% ipython --no-banner

In [1]: import numpy as np

In [2]: np.set_printoptions(suppress=True, linewidth=160)

In [3]: rd = lambda a: np.round(a, 2) + 0

In [4]: data = np.load("a.npy")

In [5]: data
Out[5]: 
array([[-1.3, -0.4, -0.3, -1.4,  0.9],
       [ 1.2, -0.9, -0.2, -1.1,  0.4],
       [-1.1, -0.7,  0.4,  1.1,  0.3],
       [-0.6, -0.1, -0.2, -1.3, -0.1],
       [-1.8,  2.7,  1.8,  1.2,  2.4],
       [-1.4,  0.9, -1.1,  0.7, -0.6],
       [-0.6, -1. , -0.8, -2.2,  1.5],
       [ 1.3,  0.1, -0.6,  0.3,  0.3],
       [-1.3, -2.3, -0.7, -0.3, -1.4],
       [-0.9, -0.3, -1.8, -2.7,  0.2],
       [-1.3, -0.3,  0.2, -1.2,  0. ],
       [-1.1, -0.4, -1.4,  0.5,  0.7],
       [ 0.5,  0. ,  1.1,  0.8,  1.6],
       [ 0.2,  0.1, -0.2, -0.2,  1.4],
       [-1.5, -0.6, -0.8,  0.9, -0.9],
       [ 1. ,  0.1, -0.7,  0. , -0.6],
       [-0.4,  0.3,  0.9, -1. ,  0.4],
       [ 0.2,  0.5, -0.7,  0.2,  0.3],
       [ 0.5, -1.7, -1. , -0.9, -1. ],
       [ 1.8,  0.4, -2.3,  0.8,  0.1],
       [ 1.4,  0.6,  0.1,  0.2,  1.2],
       [-1.7, -0.2,  0.1,  1.1,  0.5],
       [ 0.3,  0.8,  0.5, -0.3, -0.9],
       [ 0.2,  1.3, -0.6,  0. , -1.3],
       [ 0.8,  0.5, -1.3, -2.4,  0.5]])

In [6]: vec = np.array([9, 9, 4, -9, 8])

In [7]: rhs = data @ vec

In [8]: rd(np.linalg.lstsq(data, rhs)[0])
Out[8]: array([ 9.,  9.,  4., -9.,  8.])

In [9]: rd(np.linalg.solve(data.T @ data, data.T @ rhs))
Out[9]: array([ 9.,  9.,  4., -9.,  8.])

In [10]: rng = np.random.default_rng(84879)

In [11]: rhs = rhs + 0.05 * rng.normal(size=25)

In [12]: rd(rhs)
Out[12]: 
array([  3.24,  15.1 , -22.15,   3.77,  23.73, -19.99,  14.23,   9.87, -43.83,   7.88,  -2.74, -17.97,  14.48,  15.01, -37.4 ,   2.18,  14.95,   4.04, -14.73,
         4.15,  26.2 , -22.57,   7.35,   0.76,  32.2 ])

In [13]: c, *_ = np.linalg.lstsq(data, rhs)

In [14]: rd(data.T @ (rhs - data @ c))
Out[14]: array([0., 0., 0., 0., 0.])

In [15]: X = np.loadtxt("case15.csv", delimiter=",")

In [16]: rd(X)
Out[16]: 
array([[ -8.53,   3.12,  -1.37,  -5.71],
       [ -6.76,  -1.25,   1.14,   7.15],
       [-11.41,   6.03,   2.88,  -1.6 ],
       [ -8.66,   1.05,   3.22,   7.66],
       [ -5.97,  -1.94,  -0.24,   5.37],
       [ -4.03,  -2.98,  -4.93,  -2.89],
       [ -6.53,  -2.12,   2.09,  10.67],
       [ -2.32,  -6.1 ,  -4.68,   3.01],
       [ -5.4 ,  -1.76,  -2.58,   0.06],
       [ -7.  ,   0.3 ,  -1.08,  -0.26],
       [ -2.51,  -4.59,  -7.05,  -4.67],
       [ -7.96,   2.05,  -1.24,  -3.58],
       [ -4.05,  -4.4 ,  -2.02,   5.78],
       [ -5.33,  -1.93,  -2.49,   0.55],
       [ -2.9 ,  -4.91,  -5.03,   0.21],
       [-11.13,   5.42,   3.11,  -0.05],
       [ -3.58,  -4.19,  -4.09,   0.99],
       [ -7.82,   2.16,  -1.94,  -5.29],
       [-11.97,   7.07,   2.76,  -3.63],
       [  0.31,  -8.08,  -9.92,  -4.83],
       [-11.17,   5.44,   3.21,   0.12],
       [ -1.46,  -7.07,  -5.76,   2.35],
       [ -6.74,  -0.63,  -0.15,   3.32],
       [-10.67,   5.25,   1.86,  -2.46],
       [ -7.22,   1.12,  -1.95,  -3.53],
       [ -8.17,   1.55,   0.48,   0.95],
       [ -6.38,  -0.17,  -2.33,  -2.13],
       [ -3.06,  -4.42,  -5.44,  -1.51],
       [ -8.92,   1.83,   2.55,   4.9 ]])

In [17]: r = np.linalg.matrix_rank(X)

In [18]: r
Out[18]: np.int64(3)

In [19]: N = np.linalg.svd(X)[2][r:].T

In [20]: rd(N[:, 0] / N[np.abs(N[:, 0]).round(6).argmax(), 0])
Out[20]: array([-0.18, -0.94,  1.  , -0.49])

In [21]: np.allclose(X @ N, 0)
Out[21]: True

In [22]: [int(np.linalg.matrix_rank(X[:, :j + 1])) for j in range(4)]
Out[22]: [1, 2, 3, 3]

In [23]: [int(np.linalg.matrix_rank(np.delete(X, i, axis=0))) for i in range(29)]
Out[23]: 
[3,
 3,
 3,
 3,
 3,
 3,
 3,
 3,
 3,
 3,
 3,
 3,
 3,
 3,
 3,
 3,
 3,
 3,
 3,
 3,
 3,
 3,
 3,
 3,
 3,
 3,
 3,
 3,
 3]

In [24]: np.linalg.matrix_rank(X.T @ X), np.linalg.matrix_rank(X @ X.T)
Out[24]: (np.int64(3), np.int64(3))

In [25]: D = np.linalg.norm(X[:, None] - X[None], axis=-1)

In [26]: np.unravel_index(D.round(6).argmax(), D.shape)
Out[26]: (np.int64(18), np.int64(19))

In [27]: D.shape
Out[27]: (29, 29)

In [28]: D.mean(axis=1).argmax()
Out[28]: np.int64(19)

In [29]: rd(X.sum(axis=0))
Out[29]: array([-187.34,  -14.15,  -41.  ,   10.96])

In [30]: rd(np.abs(X).max())
Out[30]: np.float64(11.97)

In [31]: rd(X.mean(axis=0))
Out[31]: array([-6.46, -0.49, -1.41,  0.38])

In [32]: np.count_nonzero(X)
Out[32]: np.int64(116)

In [33]: rd(np.linalg.norm(X))
Out[33]: np.float64(53.68)

In [34]: A = np.loadtxt("dump.csv", delimiter=",")

In [35]: A
Out[35]: 
array([[ 0.8,  1.5, -0.4,  0.1, -0.5],
       [ 0. ,  0. , -1. , -0.8, -1. ],
       [ 0. , -0.2,  1.5,  0.3, -0.3],
       [ 0.7,  0. ,  0.6, -0.4,  0.6],
       [ 1.5, -0.7,  0.2, -1.2, -0.5]])

In [36]: O, vecs = np.linalg.qr(A[:, :2])[0], np.linalg.qr(A[:, 2:])[0]

In [37]: sig = np.linalg.svd(O.T @ vecs, compute_uv=False)

In [38]: rd(np.degrees(np.arccos(sig.clip(0, 1))))
Out[38]: array([16.54, 72.9 ])

In [39]: (sig > 0.9).sum()
Out[39]: np.int64(1)

In [40]: P = np.triu(np.array([[3, 1, 3, 1, 1],
    ...:     [0, 0, 0, 2, 3],
    ...:     [3, 0, 2, 0, 1],
    ...:     [1, 2, 0, 3, 0],
    ...:     [0, 3, 0, 2, 2]]), 1) + np.eye(5)

In [41]: other = P @ A @ np.linalg.inv(P)

In [42]: rd(np.linalg.det(other))
Out[42]: np.float64(2.82)

In [43]: rd(other)
Out[43]: 
array([[  3. ,  -2.8,  -5.1,   1.2,   8.2],
       [  5.9,  -8. , -16.9,   4.9,  33.7],
       [  1.5,  -2.4,  -2.8,   2.4,   7.7],
       [  0.7,  -0.7,  -1.5,   0.3,   3.5],
       [  1.5,  -2.2,  -4.3,   1.7,   8.9]])

In [44]: rd(np.poly(other))
Out[44]: array([ 1.  , -1.4 , -0.29,  1.52, -1.04, -2.82])
